$ python3 -q
>>> import numpy as np
>>> import numpy.linalg as la
>>> np.set_printoptions(suppress=True, linewidth=160)
>>> data = np.loadtxt("out6.csv", delimiter=",")
>>> print(data)
[[3. 0. 1. 2. 0.]
 [0. 0. 0. 1. 3.]
 [9. 2. 3. 0. 3.]
 [9. 0. 3. 2. 3.]
 [9. 3. 3. 0. 1.]
 [6. 3. 2. 1. 1.]
 [9. 2. 3. 1. 1.]
 [6. 3. 2. 2. 0.]
 [3. 3. 1. 1. 3.]]
>>> x = np.array([3, 4, 2, 2, 1])
>>> print((data * x).sum(axis=1))
[15.  5. 44. 40. 46. 37. 44. 38. 28.]
>>> print((data @ x).argmax())
4
>>> print(data * x)
[[ 9.  0.  2.  4.  0.]
 [ 0.  0.  0.  2.  3.]
 [27.  8.  6.  0.  3.]
 [27.  0.  6.  4.  3.]
 [27. 12.  6.  0.  1.]
 [18. 12.  4.  2.  1.]
 [27.  8.  6.  2.  1.]
 [18. 12.  4.  4.  0.]
 [ 9. 12.  2.  2.  3.]]
>>> mat = np.load("arr.npy")
>>> print(mat)
[[ 0 -1  0  0]
 [-1  3  0  0]
 [ 0  0  0 -1]
 [ 0  0 -1  3]]
>>> T = np.stack([mat, 5 * mat, mat[::-1]])
>>> print(la.matrix_rank(T))
[4 4 4]
>>> print((T @ mat.T).shape)
(3, 4, 4)
>>> print(T.sum(axis=0))
[[ 0 -6 -1  3]
 [-6 18  0 -1]
 [-1  3  0 -6]
 [ 0 -1 -6 18]]
>>> print(np.round(la.det(T), 2))
[  1. 625.   1.]
>>> x = np.array([3, 1, 0, 2])
>>> target = mat @ x
>>> print(target)
[-1  0 -2  6]
>>> print(np.round(la.solve(mat, target + mat[:, 2]), 2))
[3. 1. 1. 2.]
>>> print(np.round(la.solve(mat, 2 * target), 2))
[ 6.  2. -0.  4.]
>>> print(np.round(la.solve(mat, target), 2))
[ 3.  1. -0.  2.]
>>> print(np.round(la.solve(mat, mat[:, 0]), 2))
[ 1. -0. -0. -0.]
>>> print(np.round(np.abs(la.svd(mat)[2][-1]), 2))
[0.   0.   0.96 0.29]
>>> print(la.matrix_rank(mat, rtol=0.1))
2
>>> print(la.cond(mat) > 100)
False
>>> print(np.argsort(-la.norm(mat, axis=0).round(6), kind="stable")[:3])
[1 3 0]
>>> print(np.round(la.norm(mat, 2) / la.norm(mat), 2))
0.7
>>> print(round(np.log10(la.cond(mat))))
1
>>> vals, V = la.eigh(mat)
>>> print(vals.sum(), np.trace(mat))
6.0 6
>>> print(np.round(la.eigvalsh(mat + 2 * np.eye(4)), 2))
[1.7 1.7 5.3 5.3]
>>> print(np.round(la.svd(mat, compute_uv=False), 2))
[3.3 3.3 0.3 0.3]
>>> print(np.round(V @ np.diag(vals) @ V.T, 2) + 0)
[[ 0. -1.  0.  0.]
 [-1.  3.  0.  0.]
 [ 0.  0.  0. -1.]
 [ 0.  0. -1.  3.]]
>>> K = np.loadtxt("x.csv", delimiter=",")
>>> print(K.round(2) + 0)
[[ 1.   -0.05  0.01  0.    0.01  0.02 -0.01 -0.01  0.    0.    0.  ]
 [-0.05  0.23  0.21 -0.04  0.19  0.25 -0.12 -0.1   0.    0.04 -0.04]
 [ 0.01  0.21  0.94  0.01 -0.05 -0.07  0.03  0.03  0.   -0.01  0.01]
 [ 0.   -0.04  0.01  1.    0.01  0.01 -0.01 -0.01  0.    0.    0.  ]
 [ 0.01  0.19 -0.05  0.01  0.95 -0.06  0.03  0.02  0.   -0.01  0.01]
 [ 0.02  0.25 -0.07  0.01 -0.06  0.92  0.04  0.03  0.   -0.01  0.01]
 [-0.01 -0.12  0.03 -0.01  0.03  0.04  0.98 -0.02  0.    0.01 -0.01]
 [-0.01 -0.1   0.03 -0.01  0.02  0.03 -0.02  0.99  0.    0.01 -0.01]
 [ 0.    0.    0.    0.    0.    0.    0.    0.    1.    0.    0.  ]
 [ 0.    0.04 -0.01  0.   -0.01 -0.01  0.01  0.01  0.    1.    0.  ]
 [ 0.   -0.04  0.01  0.    0.01  0.01 -0.01 -0.01  0.    0.    1.  ]]
>>> f = np.array([2, 0, -1])
>>> print(np.round(np.convolve(K[10], f), 2) + 0)
[-0.01 -0.09  0.03  0.04  0.01  0.03 -0.02 -0.02  0.01  0.01  2.    0.   -1.  ]
>>> print(np.round(np.correlate(K[10], K[9], "full"), 2) + 0)
[ 0.    0.   -0.04  0.01  0.    0.01  0.01 -0.01 -0.01  0.    0.    1.    0.    0.01  0.01 -0.01 -0.01  0.   -0.01  0.04  0.  ]
>>> left, sigma, Vh = la.svd(K)
>>> print(np.argmax(sigma[:-1] / (sigma[1:] + 1e-6)) + 1)
10
>>> other = left[:, :10] @ np.diag(sigma[:10]) @ Vh[:10]
>>> print(la.matrix_rank(K, rtol=0.05))
10
>>> print(round(np.abs(K - other).max(), 2))
0.0
>>> print(round(float(la.norm(K - other) / la.norm(K)), 2))
0.0
>>> T = np.stack([K, 3 * K, K[::-1]])
>>> print(la.matrix_rank(T.reshape(3, -1)))
2
>>> print(T.shape)
(3, 11, 11)
>>> print(np.round(la.det(T), 2) + 0)
[0. 0. 0.]
>>> rank = la.matrix_rank(K)
>>> print(rank)
10
>>> N = la.svd(K)[2][rank:].T
>>> print(la.matrix_rank(K.T @ K), la.matrix_rank(K @ K.T))
10 10
>>> print([int(la.matrix_rank(np.delete(K, i, axis=0))) for i in range(11)])
[10, 10, 10, 10, 10, 10, 10, 10, 10, 10, 10]
>>> print(np.allclose(K @ N, 0))
True
>>> print(np.round(K @ N, 2) + 0)
[[0.]
 [0.]
 [0.]
 [0.]
 [0.]
 [0.]
 [0.]
 [0.]
 [0.]
 [0.]
 [0.]]
>>> arr = np.array([[4, 3, 1, 5, 0, 3, 1, 4, 4],
...     [3, 1, 5, 3, 2, 2, 2, 0, 0],
...     [4, 3, 1, 5, 0, 3, 1, 4, 4],
...     [1, 0, 5, 2, 2, 5, 1, 0, 2],
...     [4, 1, 5, 3, 4, 5, 4, 2, 3]])
>>> print(arr)
[[4 3 1 5 0 3 1 4 4]
 [3 1 5 3 2 2 2 0 0]
 [4 3 1 5 0 3 1 4 4]
 [1 0 5 2 2 5 1 0 2]
 [4 1 5 3 4 5 4 2 3]]
>>> print(la.cond(arr) > 100)
True
>>> print(round(la.norm(arr, 2) / la.norm(arr), 2))
0.9
>>> print(la.matrix_rank(arr, rtol=0.1))
4
>>> left, sigma, Vh = la.svd(arr)
>>> print(sigma.round(2) + 0)
[18.57  8.12  3.12  2.55  0.  ]
>>> other = left[:, :4] @ np.diag(sigma[:4]) @ Vh[:4]
>>> print(la.matrix_rank(other))
4
>>> print(round(float(la.norm(arr - other, 2)), 2), round(sigma[4], 2))
0.0 0.0
>>> print(other.round(2) + 0)
[[4. 3. 1. 5. 0. 3. 1. 4. 4.]
 [3. 1. 5. 3. 2. 2. 2. 0. 0.]
 [4. 3. 1. 5. 0. 3. 1. 4. 4.]
 [1. 0. 5. 2. 2. 5. 1. 0. 2.]
 [4. 1. 5. 3. 4. 5. 4. 2. 3.]]
>>> print(la.matrix_rank(arr, rtol=0.05))
4
>>> w1 = np.array([[1, 3, -5, 3],
...     [-1, 2, -1, -1],
...     [-4, 2, -1, 4],
...     [0, 3, -2, 3],
...     [-5, -1, -5, 0],
...     [-5, 2, 5, 5],
...     [3, -5, -4, 0],
...     [5, -1, 2, 4],
...     [4, -2, -3, -5]])
>>> b = np.array([2, -1, 0, 0])
>>> act = np.maximum(arr @ w1 + b, 0)
>>> print(act)
[[23 23  0 39]
 [ 0 21  0 47]
 [23 23  0 39]
 [ 0 17  0 44]
 [ 0 10  0 58]]
>>> W2 = np.array([[0, 1], [2, 1], [1, 3], [0, 1]])
>>> print((act @ W2).round(6).argmax(axis=1))
[1 1 1 1 1]
>>> rank = la.matrix_rank(arr)
>>> print(rank)
4
>>> N = la.svd(arr)[2][rank:].T
>>> print(N.shape)
(9, 5)
>>> print(la.matrix_rank(arr.T @ arr), la.matrix_rank(arr @ arr.T))
4 4
>>> print([int(la.matrix_rank(np.delete(arr, i, axis=0))) for i in range(5)])
[4, 3, 4, 3, 3]
>>> print([int(la.matrix_rank(arr[:i])) for i in range(1, len(arr) + 1)])
[1, 2, 2, 3, 4]
>>> print([int(la.matrix_rank(arr[:, :j + 1])) for j in range(9)])
[1, 2, 3, 4, 4, 4, 4, 4, 4]
>>> m1 = np.array([[9.0, -4.0, -6.0, -2.0, 6.0],
...     [-4.0, 9.0, 6.0, 2.0, -6.0],
...     [-6.0, 6.0, 14.0, 3.0, -9.0],
...     [-2.0, 2.0, 3.0, 6.0, -3.0],
...     [6.0, -6.0, -9.0, -3.0, 14.0]])
>>> vals, V = la.eigh(m1)
>>> print(np.round(la.svd(m1, compute_uv=False), 2))
[32.  5.  5.  5.  5.]
>>> print(np.round(V.T @ m1 @ V, 2) + 0)
[[ 5.  0.  0.  0.  0.]
 [ 0.  5.  0.  0.  0.]
 [ 0.  0.  5.  0.  0.]
 [ 0.  0.  0.  5.  0.]
 [ 0.  0.  0.  0. 32.]]
>>> print(np.unique(vals.round(6) + 0, return_counts=True)[1])
[4 1]
>>> print(np.round(V @ np.diag(vals) @ V.T, 2))
[[ 9. -4. -6. -2.  6.]
 [-4.  9.  6.  2. -6.]
 [-6.  6. 14.  3. -9.]
 [-2.  2.  3.  6. -3.]
 [ 6. -6. -9. -3. 14.]]
>>> print(np.round(la.eigvalsh(m1 @ m1), 2))
[  25.   25.   25.   25. 1024.]
>>> print(round(vals.sum(), 2), np.trace(m1))
52.0 52.0
>>> print(np.round(la.eigvalsh(m1 + 2 * np.eye(5)), 2))
[ 7.  7.  7.  7. 34.]
>>> print(vals.round(2))
[ 5.  5.  5.  5. 32.]
>>> vals, V = la.eigh(m1)
>>> x = np.array([-2, 2, 1, 3, -2])
>>> print(np.round(V * np.sqrt(vals) @ V.T, 2))
[[ 2.74 -0.51 -0.76 -0.25  0.76]
 [-0.51  2.74  0.76  0.25 -0.76]
 [-0.76  0.76  3.38  0.38 -1.14]
 [-0.25  0.25  0.38  2.36 -0.38]
 [ 0.76 -0.76 -1.14 -0.38  3.38]]
>>> print(np.round(V * np.abs(vals) @ V.T, 2))
[[ 9. -4. -6. -2.  6.]
 [-4.  9.  6.  2. -6.]
 [-6.  6. 14.  3. -9.]
 [-2.  2.  3.  6. -3.]
 [ 6. -6. -9. -3. 14.]]
>>> other = m1[0, 0] * m1[1:] - np.outer(m1[1:, 0], m1[0])
>>> print(other)
[[  0.  65.  30.  10. -30.]
 [  0.  30.  90.  15. -45.]
 [  0.  10.  15.  50. -15.]
 [  0. -30. -45. -15.  90.]]
>>> print(np.flatnonzero(~other.round(6).any(axis=1)))
[]
>>> feats = np.load("block8.npy")
>>> print(feats)
[[ 4  0  2 -1  3  4  2  0 -4 -1 -5]
 [ 2  1  3 -4 -3  5 -4  2 -4 -1  4]
 [ 3  3  4  4  0 -4 -3 -1 -2 -2 -3]
 [ 0 -1 -3 -3 -4 -2  3  4  3 -3 -2]
 [ 1  3  1  1 -5  4 -3  0 -5  0  3]
 [-3 -1  3 -2 -2  1 -1  3 -1  4  3]
 [-2 -1  2 -3  5 -4  3 -5  5  4  1]
 [ 5 -1  5  2  4  5  0  4  3 -2 -5]
 [ 1  1 -4 -5  2  3 -2  4 -1  3 -4]
 [-4  5 -3  2  4 -5 -2 -5 -5  5  3]]
>>> other = feats / la.norm(feats, axis=1, keepdims=True)
>>> gram = other @ other.T
>>> print(np.argwhere(np.triu(np.abs(gram) > 0.95, 1)))
[]
>>> print((np.abs(gram) > 0.9).astype(int))
[[1 0 0 0 0 0 0 0 0 0]
 [0 1 0 0 0 0 0 0 0 0]
 [0 0 1 0 0 0 0 0 0 0]
 [0 0 0 1 0 0 0 0 0 0]
 [0 0 0 0 1 0 0 0 0 0]
 [0 0 0 0 0 1 0 0 0 0]
 [0 0 0 0 0 0 1 0 0 0]
 [0 0 0 0 0 0 0 1 0 0]
 [0 0 0 0 0 0 0 0 1 0]
 [0 0 0 0 0 0 0 0 0 1]]
>>> print(gram[8].round(2))
[ 0.37  0.19 -0.33  0.19 -0.04  0.1  -0.18  0.19  1.   -0.09]
>>> print(np.round(np.degrees(np.arccos(np.clip(gram[8, 4], -1, 1))), 2))
92.32
>>> x = np.array([2, -1, 1, 0, -2, 3, 1, 3, -3, -3, 3])
>>> print(feats @ np.eye(11)[1])
[ 0.  1.  3. -1.  3. -1. -1. -1.  1.  5.]
>>> print((feats @ x).argmax())
1
>>> print(np.einsum("ij,j->i", feats, x))
[ 18  56  -8   9  43  13 -59  17  -6 -47]
>>> M = np.array([[0, 1, 1, 2, 0, 0, 1, 0],
...     [0, 1, 2, 0, 1, 2, 0, 2],
...     [0, 0, 0, 0, 1, 0, 2, 1],
...     [0, 1, 0, 2, 2, 0, 2, 2],
...     [0, 2, 2, 1, 1, 1, 2, 1],
...     [2, 1, 2, 0, 2, 2, 2, 0],
...     [1, 0, 0, 2, 0, 2, 2, 2],
...     [1, 0, 2, 2, 1, 1, 1, 0]])
>>> print((M - M.T) / 2)
[[ 0.   0.5  0.5  1.   0.  -1.   0.  -0.5]
 [-0.5  0.   1.  -0.5 -0.5  0.5  0.   1. ]
 [-0.5 -1.   0.   0.  -0.5 -1.   1.  -0.5]
 [-1.   0.5  0.   0.   0.5  0.   0.   0. ]
 [ 0.   0.5  0.5 -0.5  0.  -0.5  1.   0. ]
 [ 1.  -0.5  1.   0.   0.5  0.   0.  -0.5]
 [ 0.   0.  -1.   0.  -1.   0.   0.   0.5]
 [ 0.5 -1.   0.5  0.   0.   0.5 -0.5  0. ]]
>>> print(np.trace(M))
8
>>> print(round(float(np.abs(la.eigvals(M)).max()), 2))
8.28
>>> print(np.allclose(M @ M.T, M.T @ M))
False
>>> print((M + M.T) / 2)
[[0.  0.5 0.5 1.  0.  1.  1.  0.5]
 [0.5 1.  1.  0.5 1.5 1.5 0.  1. ]
 [0.5 1.  0.  0.  1.5 1.  1.  1.5]
 [1.  0.5 0.  2.  1.5 0.  2.  2. ]
 [0.  1.5 1.5 1.5 1.  1.5 1.  1. ]
 [1.  1.5 1.  0.  1.5 2.  2.  0.5]
 [1.  0.  1.  2.  1.  2.  2.  1.5]
 [0.5 1.  1.5 2.  1.  0.5 1.5 0. ]]
>>> print(la.matrix_power(M, 3))
[[ 25  26  45  54  40  45  62  42]
 [ 35  45  64  66  60  67 107  66]
 [ 24  22  33  46  39  37  60  38]
 [ 46  53  80  97  86  83 130  89]
 [ 52  52  87  94  81  89 130  80]
 [ 52  55  86  97  84  97 138  95]
 [ 43  57  74 100  80  78 132  87]
 [ 34  41  61  81  57  70  98  74]]
>>> A = np.load("a.npy")
>>> print(A)
[[ 1  0  0  0  0]
 [ 9  1  0  0  0]
 [ 9 -7  1  0  0]
 [ 5  0  5  1  0]
 [-9 -8  9 -5  1]]
>>> left, sigma, Vh = la.svd(A)
>>> print(sigma.round(2) + 0)
[17.58 13.23  5.43  1.9   0.  ]
>>> other = left[:, :4] @ np.diag(sigma[:4]) @ Vh[:4]
>>> print(other.round(2) + 0)
[[ 1.  0.  0.  0.  0.]
 [ 9.  1.  0.  0.  0.]
 [ 9. -7.  1.  0.  0.]
 [ 5.  0.  5.  1.  0.]
 [-9. -8.  9. -5.  1.]]
>>> print(np.round(la.norm(A - other) / la.norm(A), 2))
0.0
>>> print(np.round(np.sort(la.eigvals(A)), 2))
[1. 1. 1. 1. 1.]
>>> print([int(la.matrix_rank(la.matrix_power(A, p))) for p in range(1, 6)])
[5, 5, 5, 5, 5]
>>> print(A @ A)
[[  1   0   0   0   0]
 [ 18   1   0   0   0]
 [-45 -14   1   0   0]
 [ 55 -35  10   1   0]
 [-34 -79  -7 -10   1]]
